In [1]: import numpy as np

In [2]: np.set_printoptions(precision=2, suppress=True, linewidth=120, legacy="1.25")

In [3]: rd = lambda a: np.round(a, 2) + 0

In [4]: F = np.tril(np.array([[0, -1, -2, 0, -2],
   ...:     [1, 0, -2, -2, -2],
   ...:     [-2, 0, 2, 0, 2],
   ...:     [0, 0, -1, -2, 2],
   ...:     [2, 0, 2, -1, -2]]), -1) + np.eye(5, dtype=int)

In [5]: F
Out[5]: 
array([[ 1,  0,  0,  0,  0],
       [ 1,  1,  0,  0,  0],
       [-2,  0,  1,  0,  0],
       [ 0,  0, -1,  1,  0],
       [ 2,  0,  2, -1,  1]])

In [6]: # triangular

In [7]: rd(np.sort(np.linalg.eigvals(F)))
Out[7]: array([1., 1., 1., 1., 1.])

In [8]: [int(np.linalg.matrix_rank(np.linalg.matrix_power(F, p))) for p in range(1, 6)]
Out[8]: [5, 5, 5, 5, 5]

In [9]: rd(np.sort(np.abs(np.linalg.eigvals(F))))
Out[9]: array([1., 1., 1., 1., 1.])

In [10]: np.allclose(F @ F.T, F.T @ F)
Out[10]: False

In [11]: np.linalg.matrix_power(F, 3)
Out[11]: 
array([[ 1,  0,  0,  0,  0],
       [ 3,  1,  0,  0,  0],
       [-6,  0,  1,  0,  0],
       [ 6,  0, -3,  1,  0],
       [-8,  0,  9, -3,  1]])

In [12]: np.trace(F)
Out[12]: 5

In [13]: (F + F.T) / 2
Out[13]: 
array([[ 1. ,  0.5, -1. ,  0. ,  1. ],
       [ 0.5,  1. ,  0. ,  0. ,  0. ],
       [-1. ,  0. ,  1. , -0.5,  1. ],
       [ 0. ,  0. , -0.5,  1. , -0.5],
       [ 1. ,  0. ,  1. , -0.5,  1. ]])

In [14]: rd(np.linalg.norm(F[3] - F[4]))
Out[14]: 4.24

In [15]: rd(np.linalg.norm(F, "nuc"))
Out[15]: 7.8

In [16]: rd(np.linalg.norm(F[3], 1)), rd(np.linalg.norm(F[3], np.inf))
Out[16]: (2.0, 1.0)

In [17]: rd(np.linalg.norm(F, axis=1))
Out[17]: array([1.  , 1.41, 2.24, 1.41, 3.16])

In [18]: rd(np.linalg.norm(F, 2))
Out[18]: 3.55

In [19]: M2 = np.linalg.inv(F)

In [20]: rd(np.linalg.det(F) * np.linalg.det(M2))
Out[20]: 1.0

In [21]: rd(np.linalg.inv(M2))
Out[21]: 
array([[ 1.,  0.,  0.,  0.,  0.],
       [ 1.,  1.,  0.,  0.,  0.],
       [-2.,  0.,  1.,  0.,  0.],
       [ 0.,  0., -1.,  1.,  0.],
       [ 2.,  0.,  2., -1.,  1.]])

In [22]: (np.abs(M2) > 1e-9).astype(int)
Out[22]: 
array([[1, 0, 0, 0, 0],
       [1, 1, 0, 0, 0],
       [1, 0, 1, 0, 0],
       [1, 0, 1, 1, 0],
       [1, 0, 1, 1, 1]])

In [23]: rd(F @ M2)
Out[23]: 
array([[1., 0., 0., 0., 0.],
       [0., 1., 0., 0., 0.],
       [0., 0., 1., 0., 0.],
       [0., 0., 0., 1., 0.],
       [0., 0., 0., 0., 1.]])

In [24]: vec = np.array([7, 3, -4, -9, 9])

In [25]: rhs = F @ vec

In [26]: rhs
Out[26]: array([  7,  10, -18,  -5,  24])

In [27]: rd(np.linalg.solve(F, F[:, 3]))
Out[27]: array([0., 0., 0., 1., 0.])

In [28]: rd(np.linalg.solve(F.T, F[4]))
Out[28]: array([0., 0., 0., 0., 1.])

In [29]: rd(np.linalg.solve(F, rhs + F[:, 1]))
Out[29]: array([ 7.,  4., -4., -9.,  9.])

In [30]: m1 = np.load("layer17.npy")

In [31]: m1
Out[31]: 
array([[ 0.15,  1.81,  0.09, -1.97],
       [-0.7 , -0.17, -3.13, -0.21],
       [ 0.39,  1.75,  2.84, -1.92],
       [-0.46, -0.57,  6.92, -0.46],
       [-0.01,  1.39,  0.39, -1.67]])

In [32]: # null space of dimension 1

In [33]: np.linalg.lstsq(m1[:-1].T, m1[-1])[2]
Out[33]: 3

In [34]: rd(m1 @ np.linalg.pinv(m1) @ m1)
Out[34]: 
array([[ 0.15,  1.81,  0.09, -1.97],
       [-0.7 , -0.17, -3.13, -0.21],
       [ 0.39,  1.75,  2.84, -1.92],
       [-0.46, -0.57,  6.92, -0.46],
       [-0.01,  1.39,  0.39, -1.67]])

In [35]: np.allclose(m1[:-1].T @ np.linalg.lstsq(m1[:-1].T, m1[-1])[0], m1[-1])
Out[35]: True

In [36]: rd(np.trace(np.linalg.pinv(m1) @ m1))
Out[36]: 3.0

In [37]: r = np.linalg.matrix_rank(m1)

In [38]: r
Out[38]: 3

In [39]: N = np.linalg.svd(m1)[2][r:].T

In [40]: rd(N[:, 0] / N[np.abs(N[:, 0]).round(6).argmax(), 0])
Out[40]: array([-0.87,  1.  ,  0.08,  0.86])

In [41]: [int(np.linalg.matrix_rank(m1[:, :j + 1])) for j in range(4)]
Out[41]: [1, 2, 3, 3]

In [42]: rd(m1 @ N)
Out[42]: 
array([[0.],
       [0.],
       [0.],
       [0.],
       [0.]])

In [43]: np.linalg.matrix_rank(m1.T @ m1), np.linalg.matrix_rank(m1 @ m1.T)
Out[43]: (3, 3)

In [44]: N.shape
Out[44]: (4, 1)

In [45]: rd(N @ N.T)
Out[45]: 
array([[ 0.3 , -0.35, -0.03, -0.3 ],
       [-0.35,  0.4 ,  0.03,  0.34],
       [-0.03,  0.03,  0.  ,  0.03],
       [-0.3 ,  0.34,  0.03,  0.29]])

In [46]: [int(np.linalg.matrix_rank(m1[:i])) for i in range(1, len(m1) + 1)]
Out[46]: [1, 2, 3, 3, 3]
